% python3 -q
>>> import numpy as np
>>> from numpy import linalg as LA
>>> np.set_printoptions(precision=1, suppress=True, linewidth=120, floatmode="fixed")
>>> J = 0.7 ** np.abs(np.subtract.outer(np.arange(4), np.arange(4)))
>>> print(J)
[[1.0 0.7 0.5 0.3]
 [0.7 1.0 0.7 0.5]
 [0.5 0.7 1.0 0.7]
 [0.3 0.5 0.7 1.0]]
>>> M2 = LA.inv(J)
>>> print(round(LA.det(J) * LA.det(M2), 1))
1.0
>>> print((np.abs(M2) > 1e-9).astype(int))
[[1 1 0 0]
 [1 1 1 0]
 [0 1 1 1]
 [0 0 1 1]]
>>> print(np.allclose(M2, J.T))
False
>>> print(np.round(LA.slogdet(J)[0], 1))
1.0
>>> print(round(float(LA.cond(J)), 1))
13.4
>>> print(np.round(LA.det(J) * M2, 1) + 0)
[[ 0.3 -0.2  0.0  0.0]
 [-0.2  0.4 -0.2  0.0]
 [ 0.0 -0.2  0.4 -0.2]
 [ 0.0  0.0 -0.2  0.3]]
>>> print(np.unravel_index(np.abs(J).argmax(), J.shape))
(np.int64(0), np.int64(0))
>>> print(J.sum(axis=1))
[2.5 2.9 2.9 2.5]
>>> J[:, 4]
Traceback (most recent call last):
  File "<python-input-14>", line 1, in <module>
    J[:, 4]
    ~^^^^^^
IndexError: index 4 is out of bounds for axis 1 with size 4
>>> print(J.sum(axis=0))
[2.5 2.9 2.9 2.5]
>>> print(LA.svd(J, compute_uv=False))
[2.7 0.8 0.3 0.2]
>>> print(round(LA.norm(J), 1))
2.9
>>> proj = np.triu(np.array([[1, 2, 0, 1], [2, 1, 3, 1], [0, 2, 0, 1], [2, 2, 1, 2]]), 1) + np.eye(4)
>>> M2 = proj @ J @ LA.inv(proj)
>>> print(LA.matrix_rank(M2))
4
>>> print(np.poly(M2))
[ 1.0 -4.0  3.9 -1.3  0.1]
>>> X = np.loadtxt("sample8.csv", delimiter=",")
>>> print(X)
[[   1.0   -1.0    1.0   -1.0]
 [   1.0    0.0    0.0    0.0]
 [   1.0    1.0    1.0    1.0]
 [   1.0    2.0    4.0    8.0]
 [   1.0    3.0    9.0   27.0]
 [   1.0    4.0   16.0   64.0]
 [   1.0    5.0   25.0  125.0]
 [   1.0    6.0   36.0  216.0]
 [   1.0    7.0   49.0  343.0]
 [   1.0    8.0   64.0  512.0]
 [   1.0    9.0   81.0  729.0]
 [   1.0   10.0  100.0 1000.0]]
>>> def softmax(z):
...     e = np.exp(z - z.max(axis=-1, keepdims=True))
...     return e / e.sum(axis=-1, keepdims=True)
... 
>>> print(np.round(softmax(X[10]), 1) + 0)
[0.0 0.0 0.0 1.0]
>>> print(softmax(10 * X[10]))
[0.0 0.0 0.0 1.0]
>>> scores = X @ X.T / np.sqrt(4)
>>> print(softmax(scores)[10] @ X)
[   1.0   10.0  100.0 1000.0]
>>> x0 = np.array([0, 2, 3, 2])
>>> target = X @ x0
>>> print(target)
[  -1.0    0.0    7.0   32.0   87.0  184.0  335.0  552.0  847.0 1232.0 1719.0 2320.0]
>>> try:
...     LA.solve(X, target)
... except LA.LinAlgError as e:
...     print("failed:", e)
... 
failed: Last 2 dimensions of the array must be square
>>> rng = np.random.default_rng(94571)
>>> target = target + 0.3 * rng.normal(size=12)
>>> print(target)
[  -1.2    0.1    6.9   32.0   87.1  183.3  334.8  552.5  846.9 1231.9 1718.4 2319.1]
>>> beta, *_ = LA.lstsq(X, target)
>>> print([round(float(LA.norm(LA.solve(X.T @ X + lam * np.eye(4), X.T @ target))), 2) for lam in (0, 1, 10, 100)])
[4.12, 4.06, 3.95, 3.67]
>>> print(np.round(X.T @ (target - X @ beta), 1) + 0)
[0.0 0.0 0.0 0.0]
>>> print(beta)
[-0.1  1.9  3.0  2.0]
